>>> import numpy as np
>>> np.set_printoptions(suppress=True, linewidth=160)
>>> def tidy(a):
...     return np.round(a, 2) + 0
... 
>>> M = np.load("layer10.npy")
>>> print(M)
[[ 4 -5 -6 -7  3]
 [-5  0 -8 -6  8]
 [-5  0 -8 -6  8]
 [-7  9 -5  6 -9]
 [-9  7 -9  7 -6]]
>>> Uu, sig, vt = np.linalg.svd(M)
>>> V = vt[:(sig > 1e-8).sum()]
>>> rng = np.random.default_rng(31178)
>>> vec = M[3] + 2 * M[0] + rng.integers(2) * np.eye(5)[2]
>>> print(vec)
[  1.  -1. -17.  -8.  -3.]
>>> print(np.linalg.matrix_rank(np.vstack([M, vec])))
4
>>> print(tidy(np.linalg.norm(vec - V.T @ V @ vec)))
0.0
>>> K = np.loadtxt("block10.csv", delimiter=",")
>>> print(K)
[[ 0.  0.  0.  3.  0.  0.  0.]
 [27. 36. 39.  3. 46. 10. 18.]
 [ 6.  8. 11.  3. 11.  3.  4.]
 [24. 32. 35.  3. 41.  9. 16.]
 [ 3.  4.  7.  3.  6.  2.  2.]
 [24. 32. 35.  3. 41.  9. 16.]
 [ 0.  0.  0.  3.  0.  0.  0.]
 [ 0.  0.  0.  3.  0.  0.  0.]
 [ 3.  4.  7.  3.  6.  2.  2.]
 [24. 32. 35.  3. 41.  9. 16.]
 [ 0.  0.  0.  3.  0.  0.  0.]
 [ 9. 12. 15.  3. 16.  4.  6.]
 [ 0.  0.  0.  3.  0.  0.  0.]
 [ 0.  0.  0.  3.  0.  0.  0.]
 [ 0.  0.  0.  3.  0.  0.  0.]
 [ 0.  0.  0.  3.  0.  0.  0.]
 [15. 20. 23.  3. 26.  6. 10.]
 [ 0.  0.  0.  3.  0.  0.  0.]
 [ 0.  0.  0.  3.  0.  0.  0.]
 [ 6.  8. 11.  3. 11.  3.  4.]]
>>> print([round(float(x), 2) for x in np.linalg.svd(K, compute_uv=False)[:3]])
[156.06, 10.93, 3.69]
>>> print(np.linalg.matrix_rank(K, rtol=0.1))
1
>>> print(np.linalg.cond(K) > 100)
True
>>> print(tidy(np.linalg.norm(K, 2) / np.linalg.norm(K)))
1.0
>>> print(np.argsort(-np.linalg.norm(K, axis=0).round(6), kind="stable")[:3])
[4 2 1]
>>> r = np.linalg.matrix_rank(K)
>>> print(r)
3
>>> null = np.linalg.svd(K)[2][r:].T
>>> print(np.linalg.matrix_rank(K.T @ K), np.linalg.matrix_rank(K @ K.T))
3 3
>>> print([int(np.linalg.matrix_rank(np.delete(K, i, axis=0))) for i in range(20)])
[3, 3, 3, 3, 3, 3, 3, 3, 3, 3, 3, 3, 3, 3, 3, 3, 3, 3, 3, 3]
>>> print(null.shape)
(7, 4)
>>> print(np.unique(K.round(6), axis=0).shape)
(7, 7)
>>> Uu, sig, vt = np.linalg.svd(K)
>>> V = vt[:(sig > 1e-8).sum()]
>>> vec = K[2] + -2 * K[11] + rng.integers(2) * np.eye(7)[4]
>>> print(vec)
[-12. -16. -19.  -3. -20.  -5.  -8.]
>>> print(tidy(np.linalg.norm(vec - V.T @ V @ vec)))
0.8
>>> A2 = np.array([[2, 1, 0, 2], [2, 1, 0, 1], [0, 0, 1, 0], [2, 0, 1, 0]])
>>> X = np.tril(A2)
>>> print(X)
[[2 0 0 0]
 [2 1 0 0]
 [0 0 1 0]
 [2 0 1 0]]
>>> print(np.linalg.cond(X) > 100)
True
>>> print(np.linalg.matrix_rank(X, rtol=0.1))
3
